$ python -q
>>> import numpy as np
>>> np.set_printoptions(precision=2, suppress=True, linewidth=200, floatmode="fixed")
>>> rnd = lambda a: np.round(a, 2) + 0
>>> E = np.load("dump.npy")
>>> print(E)
[[ 0  7 -4]
 [-7  0 -1]
 [ 4  1  0]]
>>> # looks like rank 2
>>> print(rnd(np.linalg.det(E[::-1])))
0.0
>>> print(np.argsort(-np.linalg.norm(E, axis=0).round(6), kind="stable")[:3])
[0 1 2]
>>> print(rnd(np.linalg.norm(E, 2) / np.linalg.norm(E)))
0.71
>>> print([round(float(x), 2) for x in np.linalg.svd(E, compute_uv=False)[:3]])
[8.12, 8.12, 0.0]
>>> rng = np.random.default_rng(135)
>>> theta = rng.uniform(0, 2 * np.pi, 13)
>>> O, _ = np.linalg.qr(np.array([[-2.2, -0.1], [0.0, -0.5], [1.8, -0.8]]))
>>> J = 3 * np.c_[np.cos(theta), np.sin(theta)] @ O.T
>>> print(rnd(J))
[[ 2.67  0.53 -1.25]
 [-1.06 -1.74 -2.20]
 [-0.99  1.04  2.64]
 [-2.19  0.14  2.04]
 [-1.90 -1.75 -1.53]
 [-2.33 -1.62 -0.95]
 [-1.12  0.96  2.61]
 [ 2.35  0.04 -1.86]
 [-0.48  1.29  2.67]
 [ 2.78  0.94 -0.63]
 [ 2.71  0.61 -1.14]
 [-2.51 -1.52 -0.64]
 [-2.77 -1.13  0.26]]
>>> # rank 2
>>> B = J + rng.integers(-2, 3, (13, 2)) @ rng.integers(-2, 3, (2, 3))
>>> print(rnd(B))
[[ 6.67  2.53 -7.25]
 [-1.06  1.26 -3.20]
 [-0.99  4.04  1.64]
 [-1.19 -3.86  2.04]
 [ 1.10  1.25 -6.53]
 [-1.33  3.38 -3.95]
 [-1.12 -2.04  3.61]
 [ 3.35  2.04 -3.86]
 [-3.48 -1.71  7.67]
 [ 0.78 -0.06  2.37]
 [ 2.71 -2.39 -0.14]
 [-0.51 -0.52 -3.64]
 [-1.77 -2.13 -0.74]]
>>> print(rnd(np.linalg.svd(B - J, compute_uv=False)))
[14.98  7.04  0.00]
>>> left, sig, vt = np.linalg.svd(J)
>>> vecs = vt[:(sig > 1e-8).sum()]
>>> x0 = J[11] + -1 * J[2] + rng.integers(2) * np.eye(3)[0]
>>> print(rnd(x0))
[-1.52 -2.56 -3.27]
>>> print(rnd(np.diag(vecs.T @ vecs)))
[0.86 0.35 0.79]
>>> print(np.allclose(vecs.T @ vecs @ x0, x0))
True
>>> basis = J[[6, 1]].astype(float)
>>> for _ in range(4):
...     z = np.linalg.norm(J[:, None] - basis, axis=-1).argmin(axis=1)
...     basis = np.array([J[z == j].mean(axis=0) for j in range(2)])
... 
>>> print(z)
[1 1 0 0 1 1 0 1 0 1 1 1 1]
>>> print(rnd(basis))
[[-1.19  0.86  2.49]
 [-0.01 -0.63 -1.10]]
>>> sig = 20 * 0.7 ** np.arange(3)
>>> X = rng.normal(size=(18, 3)) * rng.permutation(sig)
>>> print(rnd(X))
[[-10.38 -11.70  -9.68]
 [ 12.95  16.64   4.70]
 [ 31.02 -24.64 -10.08]
 [ 20.85 -11.18  -3.54]
 [ 28.20  20.17  -0.97]
 [ -7.84  -8.33   0.55]
 [  7.96   6.10 -14.18]
 [ 17.77 -27.19  -0.84]
 [-33.25   5.52  10.89]
 [-10.60  16.02  -5.04]
 [ 36.43   4.67  17.57]
 [-20.55   0.58   0.02]
 [-10.89   0.25   5.26]
 [ 21.36   2.81  -2.85]
 [-20.29  -5.69  -7.55]
 [  1.83  30.58   4.65]
 [ 16.74 -15.94  -6.42]
 [-11.62  13.88 -11.04]]
>>> B = X / np.linalg.norm(X, axis=1, keepdims=True)
>>> G = B @ B.T
>>> print(rnd(G[10]))
[-0.80  0.72  0.50  0.66  0.78 -0.68  0.10  0.38 -0.69 -0.49  1.00 -0.89 -0.62  0.84 -0.99  0.23  0.43 -0.64]
>>> print(rnd(np.degrees(np.arccos(np.clip(G[10, 14], -1, 1)))))
170.33
>>> G = np.cov(J, rowvar=False)
>>> print(np.argwhere(np.triu(np.abs(np.corrcoef(J.T)) > 0.8, 1)))
[]
>>> x0 = np.array([-3, -1, 4])
>>> y = X @ x0
>>> print(rnd(np.linalg.lstsq(X, y)[0]))
[-3.00 -1.00  4.00]
>>> print(rnd(np.linalg.pinv(X) @ X))
[[1.00 0.00 0.00]
 [0.00 1.00 0.00]
 [0.00 0.00 1.00]]
>>> y = y + 0.05 * rng.normal(size=18)
>>> print(rnd(y))
[   4.13  -36.72 -108.78  -65.50 -108.72   33.99  -86.64  -29.56  137.77   -4.35  -43.71   61.19   53.50  -78.33   36.40  -17.46  -60.00  -23.17]
>>> c, *_ = np.linalg.lstsq(X, y)
>>> print(rnd(c))
[-3.00 -1.00  4.00]
>>> print(rnd(X.T @ (y - X @ c)))
[0.00 0.00 0.00]
>>> print([round(float(np.linalg.norm(np.linalg.solve(X.T @ X + lam * np.eye(3), X.T @ y))), 2) for lam in (0, 1, 10, 100)])
[5.1, 5.1, 5.06, 4.78]
>>> print(c.round())
[-3.00 -1.00  4.00]
>>> z = rng.permutation(3)
>>> B = X[:, z] * rng.choice([-1, 1], 3)
>>> print(rnd(B))
[[ 10.38 -11.70   9.68]
 [-12.95  16.64  -4.70]
 [-31.02 -24.64  10.08]
 [-20.85 -11.18   3.54]
 [-28.20  20.17   0.97]
 [  7.84  -8.33  -0.55]
 [ -7.96   6.10  14.18]
 [-17.77 -27.19   0.84]
 [ 33.25   5.52 -10.89]
 [ 10.60  16.02   5.04]
 [-36.43   4.67 -17.57]
 [ 20.55   0.58  -0.02]
 [ 10.89   0.25  -5.26]
 [-21.36   2.81   2.85]
 [ 20.29  -5.69   7.55]
 [ -1.83  30.58  -4.65]
 [-16.74 -15.94   6.42]
 [ 11.62  13.88  11.04]]
>>> left, _, vt = np.linalg.svd(X.T @ B)
>>> print(z)
[0 1 2]
>>> print(rnd(left @ vt))
[[-1.00  0.00  0.00]
 [ 0.00  1.00  0.00]
 [ 0.00  0.00 -1.00]]
>>> z = X[:, 0] > np.median(X[:, 0])
>>> r0 = X[z].mean(axis=0) - X[~z].mean(axis=0)
>>> print(((X - X.mean(axis=0)) @ r0 > 0).astype(int))
[0 1 1 1 1 0 1 1 0 0 1 0 0 1 0 0 1 0]
>>> print(np.argsort(-np.abs(r0).round(6), kind="stable"))
[0 1 2]
>>> print((((X - X.mean(axis=0)) @ r0 > 0) == z).mean())
1.0
>>> A = np.loadtxt("out12.csv", delimiter=",")
>>> print(A)
[[1.00 0.00 0.00]
 [0.00 1.00 0.00]
 [0.00 0.00 1.00]]
>>> # symmetric, so the eigenvalues are real
>>> w, vecs = np.linalg.eigh(A)
>>> print(vecs.T @ vecs)
[[1.00 0.00 0.00]
 [0.00 1.00 0.00]
 [0.00 0.00 1.00]]
>>> print((w > 1e-8).sum(), (w < -1e-8).sum())
3 0
>>> print(rnd(np.linalg.eigvalsh(A + -2 * np.eye(3))))
[-1.00 -1.00 -1.00]
>>> print(vecs.T @ A @ vecs)
[[1.00 0.00 0.00]
 [0.00 1.00 0.00]
 [0.00 0.00 1.00]]
>>> arr = np.array([[1.6, -0.45], [1.1, -0.1], [-1.1, 1.1], [0.3, -0.3]])
>>> x0 = np.array([2, 1])
>>> h = np.maximum(arr @ x0, 0)
>>> print(rnd(arr.T @ h))
[ 6.80 -1.54]
>>> print(np.flatnonzero(h > 1e-9))
[0 1 3]
>>> print(arr * (h > 1e-9)[:, None])
[[ 1.60 -0.45]
 [ 1.10 -0.10]
 [-0.00  0.00]
 [ 0.30 -0.30]]
>>> W0 = np.array([[3, 3, 0, -2, -2],
...     [1, -1, 3, -2, -3],
...     [2, -2, 0, -1, -1],
...     [2, 2, -2, 1, 1]])
>>> B = W0 / np.linalg.norm(W0, axis=1, keepdims=True)
>>> G = B @ B.T
>>> print(rnd(np.degrees(np.arccos(np.clip(G[1, 0], -1, 1)))))
66.4
>>> m1 = np.array([[2, 1, 0, 3, 2], [5, 0, 2, 2, 0], [5, 0, 2, 2, 0], [5, 3, 0, 4, 1]])
>>> # looks like rank 3
>>> r = np.linalg.matrix_rank(m1)
>>> print(r)
3
>>> N = np.linalg.svd(m1)[2][r:].T
>>> print([int(np.linalg.matrix_rank(np.delete(m1, i, axis=0))) for i in range(4)])
[2, 3, 3, 2]
>>> print([int(np.linalg.matrix_rank(m1[:i])) for i in range(1, len(m1) + 1)])
[1, 2, 2, 3]
>>> print(N.shape)
(5, 2)
>>> print(rnd(N @ N.T))
[[ 0.19 -0.10 -0.27 -0.21  0.17]
 [-0.10  0.30  0.39 -0.14  0.16]
 [-0.27  0.39  0.64  0.04  0.01]
 [-0.21 -0.14  0.04  0.47 -0.43]
 [ 0.17  0.16  0.01 -0.43  0.40]]
>>> x0 = np.array([7, 4, 6, 9, 6])
>>> print(np.einsum("ij,j->i", m1, x0))
[57 65 65 89]
>>> x0 @ m1
Traceback (most recent call last):
  File "<python-input-89>", line 1, in <module>
    x0 @ m1
    ~~~^~~~
ValueError: matmul: Input operand 1 has a mismatch in its core dimension 0, with gufunc signature (n?,k),(k,m?)->(n?,m?) (size 4 is different from 5)
>>> print(m1 @ np.ones(5))
[ 8.00  9.00  9.00 13.00]
>>> print((m1 * x0).sum(axis=1))
[57 65 65 89]
>>> print(m1 @ np.eye(5)[2])
[0.00 2.00 2.00 0.00]
>>> B = m1 / np.linalg.norm(m1, axis=1)
Traceback (most recent call last):
  File "<python-input-93>", line 1, in <module>
    B = m1 / np.linalg.norm(m1, axis=1)
        ~~~^~~~~~~~~~~~~~~~~~~~~~~~~~~~
ValueError: operands could not be broadcast together with shapes (4,5) (4,) 
>>> B = m1 / np.linalg.norm(m1, axis=1, keepdims=True)
>>> G = B @ B.T
>>> print(rnd(G[2]))
[0.66 1.00 1.00 0.80]
>>> print(rnd(np.degrees(np.arccos(np.clip(G[2, 0], -1, 1)))))
48.97
>>> print((np.abs(G) > 0.9).astype(int))
[[1 0 0 0]
 [0 1 1 0]
 [0 1 1 0]
 [0 0 0 1]]
>>> print(np.argwhere(np.triu(np.abs(G) > 0.95, 1)))
[[1 2]]
>>> K = np.diag(np.array([-2, -2, -1]))
>>> print(K)
[[-2  0  0]
 [ 0 -2  0]
 [ 0  0 -1]]
>>> B = K + rng.integers(-2, 3, (3, 2)) @ rng.integers(-2, 3, (2, 3))
>>> print(B)
[[-6  3 -1]
 [ 1 -4  0]
 [ 4 -3  0]]
>>> print(np.abs(B - K).sum(axis=1))
[8 3 8]
>>> print(np.linalg.matrix_rank(B - K, tol=1e-8))
2
>>> print(rnd(np.linalg.svd(B - K, compute_uv=False)))
[7.48 1.04 0.00]
>>> x0 = np.array([1, -3, -1])
>>> h = np.maximum(X @ x0, 0)
>>> print(rnd(X * (h > 1e-9)[:, None]))
[[-10.38 -11.70  -9.68]
 [  0.00   0.00   0.00]
 [ 31.02 -24.64 -10.08]
 [ 20.85 -11.18  -3.54]
 [  0.00   0.00   0.00]
 [ -7.84  -8.33   0.55]
 [  7.96   6.10 -14.18]
 [ 17.77 -27.19  -0.84]
 [  0.00   0.00   0.00]
 [  0.00   0.00   0.00]
 [ 36.43   4.67  17.57]
 [  0.00   0.00   0.00]
 [  0.00   0.00   0.00]
 [ 21.36   2.81  -2.85]
 [-20.29  -5.69  -7.55]
 [  0.00   0.00   0.00]
 [ 16.74 -15.94  -6.42]
 [  0.00   0.00   0.00]]
>>> print(np.flatnonzero(h > 1e-9))
[ 0  2  3  5  6  7 10 13 14 16]
>>> print(rnd(np.tanh(X @ x0)))
[ 1.00 -1.00  1.00  1.00 -1.00  1.00  1.00  1.00 -1.00 -1.00  1.00 -1.00 -1.00  1.00  1.00 -1.00  1.00 -1.00]
